% python3 -q
>>> import numpy as np
>>> from numpy import linalg as LA
>>> np.set_printoptions(precision=2, suppress=True, linewidth=100)
>>> W0 = np.loadtxt("layer12.csv", delimiter=",")
>>> W0
array([[ 4., -9.,  0.,  0.],
       [-3.,  5.,  0.,  0.],
       [ 0.,  0.,  4., -9.],
       [ 0.,  0., -3.,  5.]])
>>> w, V = LA.eig(W0)
>>> np.round(W0 @ V[:, 0] - w[0] * V[:, 0], 2) + 0
array([0., 0., 0., 0.])
>>> np.sort(LA.eigvals(LA.inv(W0)))
array([-1.39, -1.39,  0.1 ,  0.1 ])
>>> w
array([-0.72,  9.72, -0.72,  9.72])
>>> (LA.matrix_power((W0 != 0) + (W0.T != 0) + np.eye(4), 4) > 0).astype(int)
array([[1, 1, 0, 0],
       [1, 1, 0, 0],
       [0, 0, 1, 1],
       [0, 0, 1, 1]])
>>> round(float(LA.det(W0)), 2)
49.0
>>> np.flatnonzero(LA.matrix_power((W0 != 0) + (W0.T != 0) + np.eye(4), 4)[1])
array([0, 1])
>>> np.sort(LA.eigvals(W0).real)
array([-0.72, -0.72,  9.72,  9.72])
>>> round(float(LA.det(W0[::-1])), 2)
49.0
>>> np.round(LA.det(2 * W0), 2), round(LA.det(W0), 2)
(np.float64(784.0), np.float64(49.0))
>>> round(float(LA.eigvals(W0).sum().real), 2)
18.0
>>> np.kron(np.eye(2, dtype=int), W0)
array([[ 4., -9.,  0.,  0.,  0., -0.,  0.,  0.],
       [-3.,  5.,  0.,  0., -0.,  0.,  0.,  0.],
       [ 0.,  0.,  4., -9.,  0.,  0.,  0., -0.],
       [ 0.,  0., -3.,  5.,  0.,  0., -0.,  0.],
       [ 0., -0.,  0.,  0.,  4., -9.,  0.,  0.],
       [-0.,  0.,  0.,  0., -3.,  5.,  0.,  0.],
       [ 0.,  0.,  0., -0.,  0.,  0.,  4., -9.],
       [ 0.,  0., -0.,  0.,  0.,  0., -3.,  5.]])
>>> np.poly(W0)
array([  1., -18.,  67., 126.,  49.])
>>> def softmax(z):
...     e = np.exp(z - z.max(axis=-1, keepdims=True))
...     return e / e.sum(axis=-1, keepdims=True)
... 
>>> np.round(softmax(W0[0] + -2), 2) + 0
array([0.96, 0.  , 0.02, 0.02])
>>> softmax(W0).sum(axis=1)
array([1., 1., 1., 1.])
>>> np.round(softmax(W0[0]), 2) + 0
array([0.96, 0.  , 0.02, 0.02])
>>> np.round(softmax(10 * W0[0]), 2) + 0
array([1., 0., 0., 0.])
>>> S = W0 @ W0.T / np.sqrt(4)
>>> np.round(softmax(S + np.triu(np.full(S.shape, -np.inf), 1)), 2) + 0
array([[1., 0., 0., 0.],
       [0., 1., 0., 0.],
       [0., 0., 1., 0.],
       [0., 0., 0., 1.]])
>>> softmax(S).round(6).argmax(axis=1)
array([0, 1, 2, 3])
>>> np.round(softmax(S), 2) + 0
array([[1., 0., 0., 0.],
       [0., 1., 0., 0.],
       [0., 0., 1., 0.],
       [0., 0., 0., 1.]])
>>> np.round(softmax(S)[0] @ W0, 2) + 0
array([ 4., -9.,  0.,  0.])
>>> M = np.loadtxt("run0.csv", delimiter=",")
>>> M
array([[ 0.,  3., -4., -1.],
       [ 0., -6.,  8.,  2.],
       [ 2., -3.,  6.,  1.],
       [-2., -3.,  2.,  1.]])
>>> left, sv, Vh = LA.svd(M)
>>> V = Vh[:(sv > 1e-8).sum()]
>>> rng = np.random.default_rng(654400)
>>> x = M[3] + -1 * M[1] + rng.integers(2) * np.eye(4)[3]
>>> x
array([-2.,  3., -6.,  0.])
>>> LA.matrix_rank(np.vstack([M, x]))
np.int64(3)
>>> np.diag(V.T @ V)
array([0.72, 0.5 , 0.72, 0.06])
>>> round(LA.norm(x - V.T @ V @ x), 2)
np.float64(0.97)
>>> np.einsum("ii->", M)
np.float64(1.0)
>>> np.round(LA.det(M.T), 2)
np.float64(0.0)
>>> np.round(LA.det(M[::-1]), 2)
np.float64(0.0)
>>> np.round(M @ LA.pinv(M) @ M, 2) + 0
array([[ 0.,  3., -4., -1.],
       [ 0., -6.,  8.,  2.],
       [ 2., -3.,  6.,  1.],
       [-2., -3.,  2.,  1.]])
>>> LA.lstsq(M[:-1].T, M[-1])[2]
np.int32(2)
>>> proj = np.triu(np.array([[-1, 0, 3, -1], [2, 0, 1, 1], [2, 0, -1, -3], [-2, -3, -2, 1]]), 1) + np.eye(4)
>>> out = proj @ M @ LA.inv(proj)
>>> LA.matrix_rank(out)
np.int64(2)
>>> proj @ M - M @ proj
array([[  8.,  -6.,  13., -13.],
       [  0.,  -6.,  14.,  32.],
       [  6.,   9.,  -9.,  20.],
       [  0.,   0.,   9.,   7.]])
>>> m1 = np.load("x.npy")
>>> m1
array([[ 1, -1,  1],
       [ 1,  0,  0],
       [ 1,  1,  1],
       [ 1,  2,  4]])
>>> x = np.array([3, 2, 3])
>>> h = np.maximum(m1 @ x, 0)
>>> h
array([ 4,  3,  8, 19])
>>> np.maximum(m1 @ x, 0) - np.maximum(-m1 @ x, 0)
array([ 4,  3,  8, 19])
>>> out = np.c_[m1[:, :1] @ np.array([[3]]), np.array([1, 2, 2, 1])]
>>> out
array([[3, 1],
       [3, 2],
       [3, 2],
       [3, 1]])
>>> np.round(LA.norm(out - m1 @ LA.lstsq(m1, out)[0], axis=0), 2) + 0
array([0., 0.])
>>> LA.norm(LA.qr(m1)[0].T @ out, axis=0) ** 2 / ((out ** 2).sum(axis=0) + 1e-12)
array([1., 1.])
>>> LA.matrix_rank(out)
np.int64(2)
>>> LA.matrix_rank(np.c_[m1, out])
np.int64(3)
>>> ang = np.radians(72)
>>> Rm = np.eye(3)
>>> Rm[1, 1] = Rm[2, 2] = np.cos(ang)
>>> Rm[1, 2], Rm[2, 1] = -np.sin(ang), np.sin(ang)
>>> Rm
array([[ 1.  ,  0.  ,  0.  ],
       [ 0.  ,  0.31, -0.95],
       [ 0.  ,  0.95,  0.31]])
>>> out = m1 @ Rm.T
>>> np.abs(out - m1).max(axis=0)
array([0.  , 5.19, 1.64])
>>> LA.svd(m1, compute_uv=False), LA.svd(out, compute_uv=False)
(array([4.9 , 1.69, 1.08]), array([4.9 , 1.69, 1.08]))
>>> np.allclose(LA.norm(m1, axis=1), LA.norm(out, axis=1))
True
>>> out
array([[ 1.  , -1.26, -0.64],
       [ 1.  ,  0.  ,  0.  ],
       [ 1.  , -0.64,  1.26],
       [ 1.  , -3.19,  3.14]])
>>> M.sum(axis=1)
array([-2.,  4.,  6., -2.])
>>> np.abs(M).max()
np.float64(8.0)
>>> np.round(LA.svd(M, compute_uv=False), 2) + 0
array([13.68,  3.28,  0.  ,  0.  ])
>>> M.sum(axis=0)
array([ 0., -9., 12.,  3.])
>>> A = np.loadtxt("w.csv", delimiter=",")
>>> A
array([[ 9., -8.,  4.],
       [ 8., -7.,  4.],
       [ 8., -8.,  5.]])
>>> x = np.array([1, -1, -2])
>>> y = A @ x
>>> y
array([9., 7., 6.])
>>> LA.solve(A, A[:, 2])
array([ 0., -0.,  1.])
>>> np.round(LA.solve(A.T, A[1]), 2) + 0
array([0., 1., 0.])
>>> LA.solve(A, 3 * y)
array([ 3., -3., -6.])
>>> out = A[0, 0] * A[1:] - np.outer(A[1:, 0], A[0])
>>> out
array([[ 0.,  1.,  4.],
       [ 0., -8., 13.]])
>>> A[:, 0] / A[0, 0]
array([1.  , 0.89, 0.89])
>>> LA.matrix_rank(out), LA.matrix_rank(A)
(np.int64(2), np.int64(3))
>>> np.flatnonzero(~out.round(6).any(axis=1))
array([], dtype=int64)
>>> np.argsort(-LA.norm(A, axis=0).round(6), kind="stable")[:3]
array([0, 1, 2])
>>> np.abs(LA.svd(A)[2][-1])
array([0.43, 0.75, 0.51])
>>> arr = np.loadtxt("arr.csv", delimiter=",")
>>> arr
array([[1., 0.],
       [0., 1.]])
>>> np.trace(arr)
np.float64(2.0)
>>> np.allclose(arr @ arr.T, arr.T @ arr)
True
>>> round(float(np.abs(LA.eigvals(arr)).max()), 2)
1.0
>>> (arr + arr.T) / 2
array([[1., 0.],
       [0., 1.]])
